% python3 -q
>>> import numpy as np
>>> np.set_printoptions(precision=2, suppress=True, linewidth=120)
>>> m1 = np.load("x.npy")
>>> m1
array([[ 13.75, -35.3 , -17.13, -16.16,  -1.13],
       [ -1.19,  16.21,  26.26,  -9.41,  -5.16],
       [  0.7 , -22.  ,   4.44,  38.89,  -7.96],
       [  5.57, -15.92,   8.5 ,  34.12,  -1.3 ],
       [ 19.88,  17.12,   7.66,  25.52,  17.4 ],
       [-24.3 ,   2.87, -23.81,  11.44,  16.52],
       [ 10.92,  -3.26, -10.93,   4.15, -11.26],
       [  5.63,  12.9 , -11.22,  29.86,  -3.51],
       [ -3.38,  31.99,   5.53, -30.23, -13.28],
       [  7.07,  12.61,   3.39,  11.3 ,  -4.33],
       [ -2.63, -21.7 ,  19.66,  38.35,   6.84],
       [ 13.05,  30.7 ,  18.01,  -4.2 ,   1.12],
       [  3.27, -28.37,  -7.26,  28.63,  -0.98],
       [  4.81,   1.78,   3.19,  18.55,   6.06],
       [  7.76,  18.73,  13.1 ,   2.58,   8.04],
       [-14.76,  -9.47, -17.04,  -1.41,  11.25],
       [ -6.91,   6.07,  -5.16,  12.84,   1.27],
       [-11.56,  12.69,   5.93,   8.44,  -0.13],
       [ 10.25,  13.63,  -1.36, -11.42, -10.94],
       [ 18.24, -43.69,   2.44,   8.44,   1.63],
       [ -3.03,  -0.85, -14.31, -16.46,  -9.33],
       [  8.23, -17.05, -26.5 , -22.78,   3.95],
       [  4.99,  31.58,   8.95,  -3.58,   5.28],
       [ -1.76,  36.18,  -3.37,   9.84,  14.46],
       [-25.27,  -5.69,  -6.15, -20.92,   4.8 ],
       [  9.11,  -7.29,  -6.39,  -7.25,  35.82],
       [ -1.34, -14.61, -11.22,  -5.47,  -9.71],
       [  1.2 ,   9.96,  -5.52,  -0.54,   5.6 ],
       [  7.34,  -2.5 ,  14.93,  25.54,  15.4 ]])
>>> D = np.linalg.norm(m1[:, None] - m1[None], axis=-1)
>>> np.unravel_index(D.round(6).argmax(), D.shape)
(np.int64(8), np.int64(10))
>>> D[10].round(6).argsort(kind="stable")[:4]
array([10,  3,  2, 28])
>>> (D + 1e9 * np.eye(29)).round(6).argmin(axis=1)
array([21, 11,  3,  2, 28, 15, 26, 13, 18, 13,  3, 22,  2, 16, 22,  5, 17, 16, 27, 12, 26,  0, 11, 22, 15, 27, 20, 16,
       13])
>>> rng = np.random.default_rng(67529)
>>> labels = rng.permutation(5)
>>> B = m1[:, labels] * rng.choice([-1, 1], 5)
>>> B
array([[-35.3 ,  17.13, -16.16,  13.75,   1.13],
       [ 16.21, -26.26,  -9.41,  -1.19,   5.16],
       [-22.  ,  -4.44,  38.89,   0.7 ,   7.96],
       [-15.92,  -8.5 ,  34.12,   5.57,   1.3 ],
       [ 17.12,  -7.66,  25.52,  19.88, -17.4 ],
       [  2.87,  23.81,  11.44, -24.3 , -16.52],
       [ -3.26,  10.93,   4.15,  10.92,  11.26],
       [ 12.9 ,  11.22,  29.86,   5.63,   3.51],
       [ 31.99,  -5.53, -30.23,  -3.38,  13.28],
       [ 12.61,  -3.39,  11.3 ,   7.07,   4.33],
       [-21.7 , -19.66,  38.35,  -2.63,  -6.84],
       [ 30.7 , -18.01,  -4.2 ,  13.05,  -1.12],
       [-28.37,   7.26,  28.63,   3.27,   0.98],
       [  1.78,  -3.19,  18.55,   4.81,  -6.06],
       [ 18.73, -13.1 ,   2.58,   7.76,  -8.04],
       [ -9.47,  17.04,  -1.41, -14.76, -11.25],
       [  6.07,   5.16,  12.84,  -6.91,  -1.27],
       [ 12.69,  -5.93,   8.44, -11.56,   0.13],
       [ 13.63,   1.36, -11.42,  10.25,  10.94],
       [-43.69,  -2.44,   8.44,  18.24,  -1.63],
       [ -0.85,  14.31, -16.46,  -3.03,   9.33],
       [-17.05,  26.5 , -22.78,   8.23,  -3.95],
       [ 31.58,  -8.95,  -3.58,   4.99,  -5.28],
       [ 36.18,   3.37,   9.84,  -1.76, -14.46],
       [ -5.69,   6.15, -20.92, -25.27,  -4.8 ],
       [ -7.29,   6.39,  -7.25,   9.11, -35.82],
       [-14.61,  11.22,  -5.47,  -1.34,   9.71],
       [  9.96,   5.52,  -0.54,   1.2 ,  -5.6 ],
       [ -2.5 , -14.93,  25.54,   7.34, -15.4 ]])
>>> left, _, VT = np.linalg.svd(m1.T @ B)
>>> np.round(left @ VT, 2) + 0
array([[ 0.,  0.,  0.,  1.,  0.],
       [ 1.,  0.,  0.,  0.,  0.],
       [ 0., -1.,  0.,  0.,  0.],
       [ 0.,  0.,  1.,  0.,  0.],
       [ 0.,  0.,  0.,  0., -1.]])
>>> Q, R = np.linalg.qr(m1)
>>> np.round(np.trace(Q @ Q.T), 2)
np.float64(5.0)
>>> Q @ R
array([[ 13.75, -35.3 , -17.13, -16.16,  -1.13],
       [ -1.19,  16.21,  26.26,  -9.41,  -5.16],
       [  0.7 , -22.  ,   4.44,  38.89,  -7.96],
       [  5.57, -15.92,   8.5 ,  34.12,  -1.3 ],
       [ 19.88,  17.12,   7.66,  25.52,  17.4 ],
       [-24.3 ,   2.87, -23.81,  11.44,  16.52],
       [ 10.92,  -3.26, -10.93,   4.15, -11.26],
       [  5.63,  12.9 , -11.22,  29.86,  -3.51],
       [ -3.38,  31.99,   5.53, -30.23, -13.28],
       [  7.07,  12.61,   3.39,  11.3 ,  -4.33],
       [ -2.63, -21.7 ,  19.66,  38.35,   6.84],
       [ 13.05,  30.7 ,  18.01,  -4.2 ,   1.12],
       [  3.27, -28.37,  -7.26,  28.63,  -0.98],
       [  4.81,   1.78,   3.19,  18.55,   6.06],
       [  7.76,  18.73,  13.1 ,   2.58,   8.04],
       [-14.76,  -9.47, -17.04,  -1.41,  11.25],
       [ -6.91,   6.07,  -5.16,  12.84,   1.27],
       [-11.56,  12.69,   5.93,   8.44,  -0.13],
       [ 10.25,  13.63,  -1.36, -11.42, -10.94],
       [ 18.24, -43.69,   2.44,   8.44,   1.63],
       [ -3.03,  -0.85, -14.31, -16.46,  -9.33],
       [  8.23, -17.05, -26.5 , -22.78,   3.95],
       [  4.99,  31.58,   8.95,  -3.58,   5.28],
       [ -1.76,  36.18,  -3.37,   9.84,  14.46],
       [-25.27,  -5.69,  -6.15, -20.92,   4.8 ],
       [  9.11,  -7.29,  -6.39,  -7.25,  35.82],
       [ -1.34, -14.61, -11.22,  -5.47,  -9.71],
       [  1.2 ,   9.96,  -5.52,  -0.54,   5.6 ],
       [  7.34,  -2.5 ,  14.93,  25.54,  15.4 ]])
>>> round(abs(R[0, 0]), 2), np.round(np.linalg.norm(m1[:, 0]), 2)
(np.float64(58.41), np.float64(58.41))
>>> proj = m1 @ np.linalg.solve(m1.T @ m1, m1.T)
>>> np.linalg.matrix_rank(np.eye(29) - proj)
np.int64(24)
>>> Z = m1[[7, 14]].astype(float)
>>> for _ in range(3):
...     labels = np.linalg.norm(m1[:, None] - Z, axis=-1).argmin(axis=1)
...     Z = np.array([m1[labels == j].mean(axis=0) for j in range(2)])
... 
>>> labels
array([0, 1, 0, 0, 1, 0, 0, 0, 1, 1, 0, 1, 0, 0, 1, 0, 0, 1, 1, 0, 1, 1, 1, 1, 1, 1, 0, 1, 0])
>>> Z
array([[  1.45, -12.37,  -3.61,  16.27,   1.65],
       [  2.36,  13.37,   1.68,  -4.61,   3.55]])
>>> K = np.array([[-1.95, -3.89, -0.12],
...     [-2.42, -3.7, -0.47],
...     [-2.52, -3.47, 0.09],
...     [-2.28, -4.07, 0.39],
...     [-2.15, -4.06, 0.24],
...     [-0.36, 1.14, -4.44],
...     [0.03, 0.94, -3.56],
...     [-0.14, 0.5, -4.31],
...     [0.01, 1.13, -4.32],
...     [0.38, 0.93, -3.62],
...     [4.97, -4.63, -3.77],
...     [5.09, -5.04, -3.59],
...     [5.17, -5.07, -3.83],
...     [4.73, -4.93, -4.1],
...     [5.17, -4.79, -3.38]])
>>> m1.mean(axis=0)
array([ 1.92,  0.94, -0.88,  5.47,  2.64])
>>> np.linalg.matrix_rank(m1)
np.int64(5)
>>> m1.shape
(29, 5)
>>> np.zeros(29, 5)
Traceback (most recent call last):
  File "<python-input-28>", line 1, in <module>
    np.zeros(29, 5)
    ~~~~~~~~^^^^^^^
TypeError: Cannot interpret '5' as a data type
>>> np.count_nonzero(m1)
np.int64(145)
>>> np.abs(m1).max()
np.float64(43.69)
>>> M = np.load("w.npy")
>>> M
array([[-0.59,  2.22,  3.34, -0.58, -1.02, -2.68],
       [ 1.03, -2.17, -2.66,  0.04,  1.31,  3.23],
       [-0.84,  2.21,  2.98, -0.29, -1.19, -3.01],
       [ 1.96,  0.06,  2.73, -2.33,  1.29,  2.57],
       [ 2.07, -0.43,  1.96, -2.17,  1.5 ,  3.12],
       [ 0.95, -2.19, -2.79,  0.14,  1.26,  3.15],
       [-0.71, -1.75, -4.21,  1.84,  0.03,  0.55],
       [ 2.08, -0.7 ,  1.48, -2.03,  1.59,  3.37],
       [ 1.8 ,  0.48,  3.29, -2.37,  1.06,  1.99],
       [-1.62,  1.85,  1.27,  0.84, -1.61, -3.75],
       [ 1.69,  0.68,  3.53, -2.36,  0.93,  1.67],
       [-0.02, -2.11, -3.94,  1.23,  0.59,  1.78],
       [ 2.08, -0.6 ,  1.66, -2.08,  1.56,  3.29],
       [ 1.64,  0.77,  3.62, -2.35,  0.87,  1.53],
       [-1.47, -1.02, -3.85,  2.3 , -0.69, -1.09],
       [ 1.45,  1.05,  3.88, -2.29,  0.67,  1.04],
       [ 2.08, -0.56,  1.73, -2.1 ,  1.54,  3.25],
       [ 1.68, -1.79, -1.08, -0.94,  1.63,  3.78],
       [ 1.88, -1.51, -0.3 , -1.33,  1.69,  3.8 ],
       [ 0.92,  1.6 ,  4.2 , -1.98,  0.15, -0.15],
       [-0.83,  2.21,  3.  , -0.3 , -1.18, -3.  ],
       [ 2.07, -0.9 ,  1.08, -1.9 ,  1.64,  3.53],
       [-1.07,  2.16,  2.59,  0.01, -1.33, -3.28],
       [-1.28,  2.08,  2.16,  0.3 , -1.45, -3.49],
       [ 1.77, -1.69, -0.78, -1.1 ,  1.66,  3.8 ],
       [-1.59, -0.84, -3.69,  2.34, -0.82, -1.4 ],
       [ 2.08, -0.7 ,  1.48, -2.03,  1.59,  3.37],
       [-1.25, -1.29, -4.06,  2.19, -0.46, -0.56],
       [-1.6 ,  1.87,  1.35,  0.79, -1.6 , -3.73],
       [-0.93, -1.59, -4.19,  1.99, -0.17,  0.12],
       [ 1.75, -1.72, -0.86, -1.06,  1.65,  3.8 ],
       [-2.03,  0.2 , -2.34,  2.26, -1.41, -2.88],
       [-1.82, -0.44, -3.24,  2.37, -1.08, -2.04],
       [ 0.92,  1.6 ,  4.2 , -1.99,  0.16, -0.14],
       [ 1.09, -2.15, -2.54, -0.05,  1.34,  3.3 ],
       [-1.57,  1.89,  1.42,  0.75, -1.59, -3.72],
       [-1.72,  1.74,  0.94,  1.01, -1.65, -3.79],
       [ 1.99, -0.02,  2.61, -2.31,  1.33,  2.67],
       [-1.67,  1.8 ,  1.11,  0.92, -1.63, -3.77],
       [ 1.85,  0.37,  3.16, -2.37,  1.13,  2.14],
       [ 2.06, -0.93,  1.02, -1.87,  1.64,  3.55],
       [-1.54, -0.93, -3.77,  2.32, -0.76, -1.25]])
>>> np.linalg.norm(M, axis=0)
array([10.25,  9.57, 18.02, 11.18,  8.23, 18.33])
>>> round(float(np.linalg.norm(M, "nuc")), 2)
45.69
>>> print(np.round(np.linalg.norm(M[35] - M[15]), 2))
7.27
>>> round(np.linalg.norm(M) ** 2 / np.linalg.norm(M, 2) ** 2, 2)
np.float64(1.73)
>>> round(np.linalg.norm(M, 1), 2), np.round(np.linalg.norm(M, np.inf), 2)
(np.float64(108.14), np.float64(11.27))
>>> np.round(np.linalg.norm(M, 2), 2)
np.float64(24.64)
>>> mat = np.load("layer8.npy")
>>> mat
array([[-0.28, -0.6 , -0.92],
       [-2.57, -7.52, -1.4 ],
       [ 3.67,  3.11,  3.19],
       [ 2.01,  2.91,  3.54],
       [-2.81,  1.49,  4.7 ],
       [ 0.38,  0.55,  1.58],
       [-0.94, -4.74, -1.47],
       [-2.42,  0.85,  2.64],
       [-2.02,  5.89, -1.11],
       [-1.99,  2.82,  0.88],
       [ 6.75,  1.38, -1.24],
       [ 1.34, -0.29, -1.4 ],
       [-1.28,  5.14,  0.91],
       [-4.78,  5.37,  0.26],
       [-2.36,  6.42, -2.39],
       [ 0.25, -0.91,  2.38],
       [-0.99,  1.25, -1.27],
       [-2.29,  1.67, -0.77],
       [-5.1 , -1.62, -1.31],
       [ 5.17,  1.41, -0.53],
       [ 0.56,  3.32, -0.19],
       [-8.17,  3.01, -0.84],
       [ 1.08, -2.34,  0.76],
       [ 2.45, -0.62,  0.99],
       [-2.42,  4.58, -2.18],
       [-2.3 ,  2.91, -3.54],
       [ 2.16,  4.32,  3.19],
       [ 2.59,  0.51, -3.52],
       [-2.25,  0.18,  4.37],
       [-2.81,  1.17, -1.71],
       [ 0.1 ,  1.11, -1.52],
       [-1.74,  2.98,  1.67],
       [ 4.49,  0.86,  2.63],
       [ 1.51,  2.36, -3.39],
       [-0.55, -1.  , -0.66]])
>>> labels = rng.permutation(3)
>>> B = mat[:, labels] * rng.choice([-1, 1], 3)
>>> B
array([[-0.6 ,  0.28,  0.92],
       [-7.52,  2.57,  1.4 ],
       [ 3.11, -3.67, -3.19],
       [ 2.91, -2.01, -3.54],
       [ 1.49,  2.81, -4.7 ],
       [ 0.55, -0.38, -1.58],
       [-4.74,  0.94,  1.47],
       [ 0.85,  2.42, -2.64],
       [ 5.89,  2.02,  1.11],
       [ 2.82,  1.99, -0.88],
       [ 1.38, -6.75,  1.24],
       [-0.29, -1.34,  1.4 ],
       [ 5.14,  1.28, -0.91],
       [ 5.37,  4.78, -0.26],
       [ 6.42,  2.36,  2.39],
       [-0.91, -0.25, -2.38],
       [ 1.25,  0.99,  1.27],
       [ 1.67,  2.29,  0.77],
       [-1.62,  5.1 ,  1.31],
       [ 1.41, -5.17,  0.53],
       [ 3.32, -0.56,  0.19],
       [ 3.01,  8.17,  0.84],
       [-2.34, -1.08, -0.76],
       [-0.62, -2.45, -0.99],
       [ 4.58,  2.42,  2.18],
       [ 2.91,  2.3 ,  3.54],
       [ 4.32, -2.16, -3.19],
       [ 0.51, -2.59,  3.52],
       [ 0.18,  2.25, -4.37],
       [ 1.17,  2.81,  1.71],
       [ 1.11, -0.1 ,  1.52],
       [ 2.98,  1.74, -1.67],
       [ 0.86, -4.49, -2.63],
       [ 2.36, -1.51,  3.39],
       [-1.  ,  0.55,  0.66]])
>>> left, _, VT = np.linalg.svd(mat.T @ B)
>>> labels
array([1, 0, 2])
